% ipython --no-banner

In [1]: import numpy as np

In [2]: from numpy import linalg as LA

In [3]: np.set_printoptions(precision=2, suppress=True, linewidth=140)

In [4]: def rd(a):
   ...:     return np.round(a, 2) + 0
   ...: 

In [5]: A = np.load("mat.npy")

In [6]: A
Out[6]: 
array([[-2,  3,  0],
       [ 3,  3,  3],
       [-3, -3,  2]])

In [7]: x = np.array([-2, 3, 0])

In [8]: h = np.maximum(A @ x, 0)

In [9]: np.maximum(A @ x, 0) - np.maximum(-A @ x, 0)
Out[9]: array([13,  3, -3])

In [10]: h
Out[10]: array([13,  3,  0])

In [11]: np.maximum(A @ (3 * x), 0)
Out[11]: array([39,  9,  0])

In [12]: M = np.array([[8.85, 9.19, 1.42],
    ...:     [0.25, -7.23, 15.67],
    ...:     [-9.29, 6.11, -10.08],
    ...:     [-1.95, -6.68, -33.89],
    ...:     [-5.2, -0.4, 18.02],
    ...:     [-7.71, -2.66, -2.99],
    ...:     [2.89, 17.75, 7.53],
    ...:     [-3.86, 15.38, -9.45],
    ...:     [-4.83, -11.26, -24.88],
    ...:     [1.85, 18.28, -8.13],
    ...:     [-1.16, 0.4, -16.53],
    ...:     [1.85, 2.42, 14.8],
    ...:     [2.59, 7.77, 9.0],
    ...:     [-10.07, 4.43, -34.29],
    ...:     [-0.42, -0.62, 28.56],
    ...:     [4.04, -8.44, 15.73],
    ...:     [5.88, 2.73, 18.23],
    ...:     [3.62, 12.17, -12.9],
    ...:     [-4.53, 2.81, -16.97],
    ...:     [-3.93, 5.2, 34.43],
    ...:     [-3.11, -9.01, 24.77]])

In [13]: M
Out[13]: 
array([[  8.85,   9.19,   1.42],
       [  0.25,  -7.23,  15.67],
       [ -9.29,   6.11, -10.08],
       [ -1.95,  -6.68, -33.89],
       [ -5.2 ,  -0.4 ,  18.02],
       [ -7.71,  -2.66,  -2.99],
       [  2.89,  17.75,   7.53],
       [ -3.86,  15.38,  -9.45],
       [ -4.83, -11.26, -24.88],
       [  1.85,  18.28,  -8.13],
       [ -1.16,   0.4 , -16.53],
       [  1.85,   2.42,  14.8 ],
       [  2.59,   7.77,   9.  ],
       [-10.07,   4.43, -34.29],
       [ -0.42,  -0.62,  28.56],
       [  4.04,  -8.44,  15.73],
       [  5.88,   2.73,  18.23],
       [  3.62,  12.17, -12.9 ],
       [ -4.53,   2.81, -16.97],
       [ -3.93,   5.2 ,  34.43],
       [ -3.11,  -9.01,  24.77]])

In [14]: A2 = M / np.sqrt((M ** 2).mean(axis=1, keepdims=True))

In [15]: LA.matrix_rank(A2) == LA.matrix_rank(M)
Out[15]: np.True_

In [16]: rd(LA.norm(A2, axis=1))
Out[16]: array([1.73, 1.73, 1.73, 1.73, 1.73, 1.73, 1.73, 1.73, 1.73, 1.73, 1.73, 1.73, 1.73, 1.73, 1.73, 1.73, 1.73, 1.73, 1.73, 1.73, 1.73])

In [17]: rd(A2[7])
Out[17]: array([-0.36,  1.44, -0.89])

In [18]: U, sigma = LA.svd(M)
ValueError: too many values to unpack (expected 2)


In [19]: U, sigma, Vh = LA.svd(M, full_matrices=False)

In [20]: print((sigma > 1e-8).sum())
3

In [21]: np.abs(U[:, 0]).round(6).argmax()
Out[21]: np.int64(13)

In [22]: rd(np.cumsum(sigma ** 2) / np.sum(sigma ** 2))
Out[22]: array([0.79, 0.96, 1.  ])

In [23]: print(U.shape, sigma.shape, Vh.shape)
(21, 3) (3,) (3, 3)

In [24]: rd(Vh @ Vh.T)
Out[24]: 
array([[1., 0., 0.],
       [0., 1., 0.],
       [0., 0., 1.]])

In [25]: m1 = np.load("arr.npy")

In [26]: print(m1)
[[-0.06 -0.03  0.02]
 [-2.37 -5.59 -1.56]
 [ 0.07 -0.1   0.  ]
 [-2.49 -5.55 -1.58]
 [-1.77 -4.14 -1.23]
 [-0.56 -1.37 -0.33]
 [-2.47 -5.6  -1.63]
 [-0.54 -1.4  -0.37]
 [-0.56 -1.43 -0.3 ]
 [-1.85 -4.23 -1.17]
 [-0.62 -1.41 -0.45]
 [-1.25 -2.79 -0.74]
 [-1.32 -2.8  -0.77]
 [-1.21 -2.82 -0.87]
 [-2.41 -5.59 -1.59]]

In [27]: x = np.array([8, 3, -4])

In [28]: print((m1 @ x).argmax())
2

In [29]: LA.norm(m1 @ x) <= LA.norm(m1, 2) * LA.norm(x) + 1e-9
Out[29]: np.True_

In [30]: P = m1 @ LA.solve(m1.T @ m1, m1.T)

In [31]: rd(LA.eigvalsh(P))
Out[31]: array([0., 0., 0., 0., 0., 0., 0., 0., 0., 0., 0., 0., 1., 1., 1.])

In [32]: print(np.allclose(P @ P, P))
True

In [33]: rd(np.diag(P))
Out[33]: array([0.09, 0.26, 0.27, 0.27, 0.23, 0.12, 0.22, 0.12, 0.37, 0.13, 0.08, 0.17, 0.3 , 0.21, 0.18])

In [34]: print(rd(np.trace(P)))
3.0

In [35]: J = np.loadtxt("block4.csv", delimiter=",")

In [36]: rd(J)
Out[36]: 
array([[-0.36,  0.56, -0.75],
       [-0.93, -0.21,  0.29],
       [ 0.  ,  0.8 ,  0.6 ]])

In [37]: # keeps lengths

In [38]: x = np.array([1, 4, 1])

In [39]: 3 - LA.matrix_rank(J - np.eye(3), tol=1e-8)
Out[39]: np.int64(1)

In [40]: rd(J.T @ (J @ x))
Out[40]: array([1., 4., 1.])

In [41]: rd(np.sort(np.abs(np.degrees(np.angle(LA.eigvals(J))))))
Out[41]: array([  0.  , 119.24, 119.24])

In [42]: rd(LA.inv(J))
Out[42]: 
array([[-0.36, -0.93,  0.  ],
       [ 0.56, -0.21,  0.8 ],
       [-0.75,  0.29,  0.6 ]])

In [43]: rd(LA.norm(x)), rd(LA.norm(J @ x))
Out[43]: (np.float64(4.24), np.float64(4.24))

In [44]: [p for p in range(1, 25) if np.allclose(LA.matrix_power(J, p), np.eye(3))]
Out[44]: []

In [45]: rd(np.abs(LA.eigvals(J)))
Out[45]: array([1., 1., 1.])

In [46]: X = np.load("w.npy")

In [47]: rd(X)
Out[47]: 
array([[-2.25,  0.24, -1.97],
       [ 1.55, -1.67, -1.96],
       [-2.58,  0.69, -1.36],
       [-2.32,  0.32, -1.88],
       [ 0.49,  1.01,  2.78],
       [ 2.59, -1.47, -0.35],
       [-2.62,  0.75, -1.25],
       [-2.64,  1.41,  0.18],
       [-2.2 ,  0.19, -2.03],
       [-0.2 ,  1.32,  2.69],
       [ 2.45, -1.57, -0.73]])

In [48]: U, sigma, Vh = LA.svd(X)

In [49]: vecs = Vh[:(sigma > 1e-8).sum()]

In [50]: rng = np.random.default_rng(4511)

In [51]: x = X[1] + -2 * X[10] + rng.integers(2) * np.eye(3)[0]

In [52]: rd(x)
Out[52]: array([-3.36,  1.47, -0.5 ])

In [53]: print(LA.matrix_rank(np.vstack([X, x])))
2

In [54]: rd(np.sort(np.abs(LA.eigvals(J))))
Out[54]: array([1., 1., 1.])

In [55]: print(rd((J - J.T) / 2))
[[ 0.    0.74 -0.37]
 [-0.74  0.   -0.26]
 [ 0.37  0.26  0.  ]]

In [56]: print(rd(LA.det(J)))
1.0

In [57]: np.allclose(J, J.T)
Out[57]: False

In [58]: np.allclose(J @ J.T, J.T @ J)
Out[58]: True

In [59]: print(rd(np.trace(J)))
0.02

In [60]: r = LA.matrix_rank(X)

In [61]: r
Out[61]: np.int64(2)

In [62]: N = LA.svd(X)[2][r:].T

In [63]: rd(X @ N)
Out[63]: 
array([[0.],
       [0.],
       [0.],
       [0.],
       [0.],
       [0.],
       [0.],
       [0.],
       [0.],
       [0.],
       [0.]])

In [64]: [int(LA.matrix_rank(X[:i])) for i in range(1, len(X) + 1)]
Out[64]: [1, 2, 2, 2, 2, 2, 2, 2, 2, 2, 2]

In [65]: rd(N @ N.T)
Out[65]: 
array([[ 0.17,  0.35, -0.16],
       [ 0.35,  0.69, -0.31],
       [-0.16, -0.31,  0.14]])

In [66]: dist = LA.norm(X[:, None] - X[None], axis=-1)

In [67]: print((dist + 1e9 * np.eye(11)).round(6).argmin(axis=1))
[ 8 10  6  0  9 10  2  6  0  4  5]

In [68]: rd(dist[:5, :5])
Out[68]: 
array([[0.  , 4.25, 0.82, 0.14, 5.54],
       [4.25, 0.  , 4.79, 4.34, 5.54],
       [0.82, 4.79, 0.  , 0.68, 5.17],
       [0.14, 4.34, 0.68, 0.  , 5.48],
       [5.54, 5.54, 5.17, 5.48, 0.  ]])

In [69]: LA.matrix_rank(dist ** 2)
Out[69]: np.int64(3)

In [70]: u = np.array([-2, -3, 0])

In [71]: rd(np.convolve(X[6], u))
Out[71]: array([5.24, 6.35, 0.25, 3.76, 0.  ])

In [72]: rd(np.correlate(X[6], X[0], "full"))
Out[72]: array([ 5.16, -2.12,  8.55, -2.  ,  2.82])

In [73]: rd(np.polyval(u, X[6]))
Out[73]: array([-5.86, -3.4 ,  0.62])

In [74]: rd(np.cross(X[6, :3], X[0, :3]))
Out[74]: array([-1.18, -2.34,  1.06])

In [75]: data = np.loadtxt("a.csv", delimiter=",")

In [76]: rd(data)
Out[76]: 
array([[0.44, 0.44, 0.  , 0.22],
       [0.44, 0.44, 0.  , 0.22],
       [0.  , 0.  , 0.  , 0.  ],
       [0.22, 0.22, 0.  , 0.11]])

In [77]: w, vecs = LA.eigh(data)

In [78]: x = np.array([0, 2, -2, -3])

In [79]: rd(x @ data @ x)
Out[79]: np.float64(0.11)

In [80]: rd(vecs * np.abs(w) @ vecs.T)
Out[80]: 
array([[0.44, 0.44, 0.  , 0.22],
       [0.44, 0.44, 0.  , 0.22],
       [0.  , 0.  , 0.  , 0.  ],
       [0.22, 0.22, 0.  , 0.11]])

In [81]: (np.sign(vecs[:, -1].round(6)) == np.sign(vecs[0, -1].round(6))).astype(int)
Out[81]: array([1, 1, 0, 1])

In [82]: U, sigma = LA.svd(data)
ValueError: too many values to unpack (expected 2)


In [83]: U, sigma, Vh = LA.svd(data, full_matrices=False)

In [84]: np.allclose(U * sigma @ Vh, data)
Out[84]: True

In [85]: rd(Vh @ Vh.T)
Out[85]: 
array([[1., 0., 0., 0.],
       [0., 1., 0., 0.],
       [0., 0., 1., 0.],
       [0., 0., 0., 1.]])

In [86]: print(rd(U.T @ data @ Vh.T))
[[1. 0. 0. 0.]
 [0. 0. 0. 0.]
 [0. 0. 0. 0.]
 [0. 0. 0. 0.]]

In [87]: rd(np.sqrt((sigma ** 2).sum())), rd(LA.norm(data))
Out[87]: (np.float64(1.0), np.float64(1.0))

In [88]: (sigma > 1e-8).sum()
Out[88]: np.int64(1)

In [89]: U.shape, sigma.shape, Vh.shape
Out[89]: ((4, 4), (4,), (4, 4))

In [90]: rd(np.abs(Vh[0]))
Out[90]: array([0.67, 0.67, 0.  , 0.33])
